$ ipython --no-banner

In [1]: import numpy as np

In [2]: np.set_printoptions(precision=2, suppress=True, linewidth=160, sign=" ")

In [3]: arr = np.array([[1.0, 0.0, 0.0, 0.0, 0.0, 0.0],
   ...:     [0.0, 1.0, 2.0, 2.0, 2.0, 2.0],
   ...:     [0.0, 0.0, 2.0, 0.0, 0.0, 0.0],
   ...:     [0.0, 0.0, 1.0, 0.0, 2.0, 0.0],
   ...:     [0.0, 0.0, 2.0, 1.0, 2.0, 0.0],
   ...:     [0.0, 1.0, 1.0, 1.0, 1.0, 0.0]])

In [4]: x = np.array([2, 3, -1, 0, 2, -3])

In [5]: rhs = arr @ x

In [6]: rhs
Out[6]: array([ 2., -1., -2.,  3.,  2.,  4.])

In [7]: np.linalg.solve(arr, rhs + arr[:, 4])
Out[7]: array([ 2.,  3., -1.,  0.,  3., -3.])

In [8]: np.linalg.solve(arr, rhs[:-1])
ValueError: solve1: Input operand 1 has a mismatch in its core dimension 0, with gufunc signature (m,m),(m)->(m) (size 5 is different from 6)


In [9]: x = np.array([-2, 3, -3, -1, -3, 3])

In [10]: a = np.maximum(arr @ x, 0)

In [11]: arr.T @ a
Out[11]: array([ 0.,  0.,  0.,  0.,  0.,  0.])

In [12]: np.maximum(arr @ x, 0) - np.maximum(-arr @ x, 0)
Out[12]: array([ -2.,  -5.,  -6.,  -9., -13.,  -4.])

In [13]: np.flatnonzero(a > 1e-9)
Out[13]: array([], dtype=int64)

In [14]: np.maximum(arr @ (3 * x), 0)
Out[14]: array([ 0.,  0.,  0.,  0.,  0.,  0.])

In [15]: A = np.loadtxt("mat.csv", delimiter=",")

In [16]: A
Out[16]: 
array([[-8.,  8.,  0., -6.],
       [ 8., -6.,  8.,  3.],
       [ 0.,  8., 10., -4.],
       [-6.,  3., -4.,  8.]])

In [17]: vals, V = np.linalg.eig(A)

In [18]: vals
Out[18]: array([-18.15,  -1.65,  15.56,   8.24])

In [19]: np.sort(np.linalg.eigvals(np.linalg.inv(A)))
Out[19]: array([-0.61, -0.06,  0.06,  0.12])

In [20]: B = np.array([[-3, 3], [1, 0], [-2, 0], [0, -2]])

In [21]: B.T @ A.T
Out[21]: 
array([[ 32., -46., -12.,  29.],
       [-12.,  18.,   8., -34.]])

In [22]: np.einsum("ik,kj->ji", A, B)
Out[22]: 
array([[ 32., -46., -12.,  29.],
       [-12.,  18.,   8., -34.]])

In [23]: np.einsum("ij->j", A)
Out[23]: array([-6., 13., 14.,  1.])

In [24]: B = A / np.sqrt((A ** 2).mean(axis=1, keepdims=True))

In [25]: np.linalg.matrix_rank(B) == np.linalg.matrix_rank(A)
Out[25]: np.True_

In [26]: np.linalg.norm(B, axis=1)
Out[26]: array([ 2.,  2.,  2.,  2.])

In [27]: np.linalg.matrix_rank(A - A.mean(axis=1, keepdims=True))
Out[27]: np.int64(3)

In [28]: Q = A.astype(float).copy()

In [29]: for j in range(4):
    ...:     Q[:, j] -= Q[:, :j] @ (Q[:, :j].T @ Q[:, j])
    ...:     Q[:, j] /= np.linalg.norm(Q[:, j])
    ...: 

In [30]: Q
Out[30]: 
array([[-0.62,  0.2 ,  0.52, -0.55],
       [ 0.62,  0.04,  0.78,  0.04],
       [ 0.  ,  0.96, -0.06,  0.28],
       [-0.47, -0.21,  0.35,  0.78]])

In [31]: np.round(Q.T @ Q, 2) + 0
Out[31]: 
array([[ 1.,  0.,  0.,  0.],
       [ 0.,  1.,  0.,  0.],
       [ 0.,  0.,  1.,  0.],
       [ 0.,  0.,  0.,  1.]])

In [32]: E = np.array([[4, 0, 2, 0], [3, 0, 3, 4], [10, 0, 8, 8]])

In [33]: np.round(np.trace(np.linalg.pinv(E) @ E), 2)
Out[33]: np.float64(2.0)

In [34]: np.round(E @ np.linalg.pinv(E) @ E, 2) + 0
Out[34]: 
array([[  4.,   0.,   2.,   0.],
       [  3.,   0.,   3.,   4.],
       [ 10.,   0.,   8.,   8.]])

In [35]: np.linalg.lstsq(E[:-1].T, E[-1])[2]
Out[35]: np.int32(2)

In [36]: u = np.array([5, -1]) + 0.5

In [37]: J = np.eye(2) - 2 * np.outer(u, u) / (u @ u)

In [38]: J
Out[38]: 
array([[-0.98,  0.18],
       [ 0.18,  0.98]])

In [39]: th = np.radians(120)

In [40]: r_ = np.eye(2)

In [41]: r_[0, 0] = r_[1, 1] = np.cos(th)

In [42]: r_[0, 1], r_[1, 0] = -np.sin(th), np.sin(th)

In [43]: r_
Out[43]: 
array([[-0.5 , -0.87],
       [ 0.87, -0.5 ]])

In [44]: B = J @ r_.T

In [45]: np.linalg.svd(J, compute_uv=False), np.linalg.svd(B, compute_uv=False)
Out[45]: (array([ 1.,  1.]), array([ 1.,  1.]))

In [46]: np.abs(B - J).max(axis=0)
Out[46]: array([ 1.32,  1.32])

In [47]: np.allclose(J @ J.T, B @ B.T)
Out[47]: True

In [48]: t3 = np.stack([r_, 4 * r_, r_[::-1]])

In [49]: np.linalg.matrix_rank(t3.reshape(3, -1))
Out[49]: np.int64(2)

In [50]: t3.sum(axis=0)
Out[50]: 
array([[-1.63, -4.83],
       [ 3.83, -3.37]])

In [51]: np.einsum("bij,cij->bc", t3, t3)
Out[51]: 
array([[  2.,   8.,   0.],
       [  8.,  32.,   0.],
       [  0.,   0.,   2.]])

In [52]: np.linalg.det(t3)
Out[52]: array([ 1., 16., -1.])

In [53]: x = np.array([-3, -2])

In [54]: rhs = J @ x

In [55]: rhs
Out[55]: array([ 2.59, -2.51])

In [56]: np.linalg.solve(J.T, J[1])
Out[56]: array([-0.,  1.])

In [57]: np.linalg.solve(J, J[:, 1])
Out[57]: array([-0.,  1.])

In [58]: np.linalg.solve(J, rhs + J[:, 0])
Out[58]: array([-2., -2.])

In [59]: np.linalg.solve(J, rhs)
Out[59]: array([-3., -2.])

In [60]: gram = J.T @ J

In [61]: np.linalg.matrix_rank(gram)
Out[61]: np.int64(2)

In [62]: np.diag(gram)
Out[62]: array([ 1.,  1.])

In [63]: gram.round(2) + 0
Out[63]: 
array([[ 1.,  0.],
       [ 0.,  1.]])

In [64]: np.linalg.svd(J, compute_uv=False) ** 2
Out[64]: array([ 1.,  1.])

In [65]: data = np.load("layer15.npy")

In [66]: data.round(2) + 0
Out[66]: 
array([[ 0.  ,  0.05,  0.05],
       [ 0.05,  0.5 ,  0.5 ],
       [ 0.05,  0.5 ,  0.5 ]])

In [67]: left, sv, Vt = np.linalg.svd(data)

In [68]: sv.round(2) + 0
Out[68]: array([ 1.,  0.,  0.])

In [69]: np.argmax(sv[:-1] / (sv[1:] + 1e-6)) + 1
Out[69]: np.int64(1)

In [70]: B = left[:, :1] @ np.diag(sv[:1]) @ Vt[:1]

In [71]: round(np.abs(data - B).max(), 2)
Out[71]: np.float64(0.0)

In [72]: np.linalg.matrix_rank(B)
Out[72]: np.int64(1)

In [73]: round(np.linalg.norm(data - B) / np.linalg.norm(data), 2)
Out[73]: np.float64(0.0)

In [74]: vals, V = np.linalg.eigvalsh(data)
ValueError: too many values to unpack (expected 2)


In [75]: vals, V = np.linalg.eigh(data)

In [76]: np.linalg.eigvalsh(data + 3 * np.eye(3))
Out[76]: array([ 3.,  3.,  4.])

In [77]: np.round(V.T @ data @ V, 2) + 0
Out[77]: 
array([[ 0.,  0.,  0.],
       [ 0.,  0.,  0.],
       [ 0.,  0.,  1.]])

In [78]: np.round(V @ np.diag(vals) @ V.T, 2) + 0
Out[78]: 
array([[ 0.  ,  0.05,  0.05],
       [ 0.05,  0.5 ,  0.5 ],
       [ 0.05,  0.5 ,  0.5 ]])

In [79]: np.abs(V[:, -1])
Out[79]: array([ 0.06,  0.71,  0.71])

In [80]: round(vals.sum(), 2), np.trace(data)
Out[80]: (np.float64(1.0), np.float64(1.0))

In [81]: rng = np.random.default_rng(247959)

In [82]: idx = rng.permutation(4)

In [83]: idx
Out[83]: array([ 2,  0,  1,  3])

In [84]: B = A[idx][:, idx]

In [85]: np.sort(np.abs(np.linalg.eigvals(B)))
Out[85]: array([  1.65,   8.24,  15.56,  18.15])

In [86]: np.allclose(B, A)
Out[86]: False

In [87]: round(float(np.linalg.det(B)), 2), round(float(np.linalg.det(A[idx])), 2)
Out[87]: (3840.0, 3840.0)

In [88]: np.diag(B)
Out[88]: array([10., -8., -6.,  8.])

In [89]: M = np.load("data.npy")

In [90]: M
Out[90]: 
array([[ 1,  0,  0,  2,  3,  1],
       [ 3,  0,  2,  3,  3,  3],
       [ 1,  2,  2,  0,  3,  3],
       [ 3,  2,  3,  2,  2,  0],
       [ 0,  0,  0,  3,  0,  1],
       [ 3,  0,  3,  1,  0,  1]])

In [91]: u, r1 = M[3], M[4]

In [92]: u @ u
Out[92]: np.int64(30)

In [93]: u @ r1
Out[93]: np.int64(6)

In [94]: pr = (u @ r1) / (u @ u) * u

In [95]: np.linalg.matrix_rank(np.outer(u, r1))
Out[95]: np.int64(1)

In [96]: pr
Out[96]: array([ 0.6,  0.4,  0.6,  0.4,  0.4,  0. ])

In [97]: np.outer(u, r1)
Out[97]: 
array([[ 0,  0,  0,  9,  0,  3],
       [ 0,  0,  0,  6,  0,  2],
       [ 0,  0,  0,  9,  0,  3],
       [ 0,  0,  0,  6,  0,  2],
       [ 0,  0,  0,  6,  0,  2],
       [ 0,  0,  0,  0,  0,  0]])

In [98]: r1 - pr
Out[98]: array([-0.6, -0.4, -0.6,  2.6, -0.4,  1. ])

In [99]: round(np.log10(np.linalg.cond(M)))
Out[99]: 2

In [100]: np.argsort(-np.linalg.norm(M, axis=0).round(6), kind="stable")[:3]
Out[100]: array([ 4,  0,  3])

In [101]: np.abs(np.linalg.svd(M)[2][-1])
Out[101]: array([ 0.57,  0.41,  0.64,  0.07,  0.23,  0.18])

In [102]: np.linalg.cond(M) > 100
Out[102]: np.False_

In [103]: idx = rng.permutation(6)

In [104]: idx
Out[104]: array([ 3,  4,  2,  0,  1,  5])

In [105]: B = M[idx][:, idx]

In [106]: B
Out[106]: 
array([[ 2,  2,  3,  3,  2,  0],
       [ 3,  0,  0,  0,  0,  1],
       [ 0,  3,  2,  1,  2,  3],
       [ 2,  3,  0,  1,  0,  1],
       [ 3,  3,  2,  3,  0,  3],
       [ 1,  0,  3,  3,  0,  1]])

In [107]: mat = np.load("m.npy")

In [108]: mat
Out[108]: 
array([[-0.42, -0.46, -0.62],
       [-0.02, -1.6 ,  1.27],
       [ 0.  , -1.58,  1.28],
       [-0.37, -5.31,  3.28],
       [ 2.  ,  7.35, -0.9 ],
       [ 0.01,  3.2 , -2.56],
       [ 2.4 ,  7.83, -0.27],
       [ 1.59,  5.19, -0.17],
       [-0.39, -2.1 ,  0.68],
       [ 2.03,  5.69,  0.4 ],
       [-0.01,  0.02, -0.01],
       [ 0.01,  4.79, -3.91],
       [ 1.62,  3.58,  1.08],
       [-0.02,  1.61, -1.31],
       [-0.4 , -0.52, -0.61],
       [ 1.19,  4.69, -0.79],
       [ 0.41,  2.06, -0.72],
       [ 1.63,  3.61,  1.1 ],
       [-0.4 , -2.13,  0.67],
       [ 1.59,  3.58,  1.07],
       [ 1.61,  6.81, -1.52],
       [-0.43, -5.28,  3.32],
       [-0.39, -2.1 ,  0.69]])

In [109]: Xc = mat - mat.mean(axis=0)

In [110]: left, sv, Vt = np.linalg.svd(Xc, full_matrices=False)

In [111]: (np.sign(left[:, 0]) == np.sign(left[0, 0])).astype(int)
Out[111]: array([ 1,  1,  1,  1,  0,  0,  0,  0,  1,  0,  1,  0,  0,  0,  1,  0,  0,  0,  1,  0,  0,  1,  1])

In [112]: np.searchsorted(np.cumsum(sv ** 2) / (sv ** 2).sum(), 0.9) + 1
Out[112]: np.int64(2)

In [113]: np.round(Xc.mean(axis=0), 2) + 0
Out[113]: array([ 0.,  0.,  0.])

In [114]: np.abs(left[:, 0]).argmax()
Out[114]: np.int64(3)

In [115]: np.round(sv ** 2 / (sv ** 2).sum(), 2) + 0
Out[115]: array([ 0.9,  0.1,  0. ])

In [116]: Vt[0] * np.sign(Vt[0, np.abs(Vt[0]).argmax()])
Out[116]: array([ 0.2 ,  0.94, -0.26])

In [117]: round(float((sv ** 2).sum() ** 2 / (sv ** 4).sum()), 2)
Out[117]: 1.22

In [118]: D = np.linalg.norm(mat[:, None] - mat[None], axis=-1)

In [119]: D[:5, :5]
Out[119]: 
array([[  0.  ,   2.24,   2.25,   6.22,   8.18],
       [  2.24,   0.  ,   0.03,   4.23,   9.43],
       [  2.25,   0.03,   0.  ,   4.25,   9.41],
       [  6.22,   4.23,   4.25,   0.  ,  13.54],
       [  8.18,   9.43,   9.41,  13.54,   0.  ]])

In [120]: np.unravel_index(D.round(6).argmax(), D.shape)
Out[120]: (np.int64(3), np.int64(6))

In [121]: x = np.array([9, 6, 3])

In [122]: rhs = mat @ x

In [123]: np.linalg.solve(mat.T @ mat, mat.T @ rhs)
Out[123]: array([ 9.,  6.,  3.])

In [124]: np.linalg.lstsq(mat, rhs)[0]
Out[124]: array([ 9.,  6.,  3.])

In [125]: rhs = rhs + 0.02 * rng.normal(size=23)

In [126]: rhs
Out[126]: 
array([ -8.42,  -5.96,  -5.6 , -25.36,  59.4 ,  11.63,  67.76,  44.97, -14.12,  53.59,  -0.01,  17.09,  39.28,   5.52,  -8.52,  36.49,  13.9 ,  39.63, -14.36,
        38.98,  50.77, -25.57, -14.02])

In [127]: coef, *_ = np.linalg.lstsq(mat, rhs)

In [128]: [round(float(np.linalg.norm(np.linalg.solve(mat.T @ mat + lam * np.eye(3), mat.T @ rhs))), 2) for lam in (0, 1, 10, 100)]
Out[128]: [11.11, 9.83, 9.01, 6.19]

In [129]: coef
Out[129]: array([ 8.78,  6.07,  3.09])

In [130]: round(float(np.linalg.norm(rhs - mat @ coef)), 2)
Out[130]: 0.1

In [131]: coef.round()
Out[131]: array([ 9.,  6.,  3.])
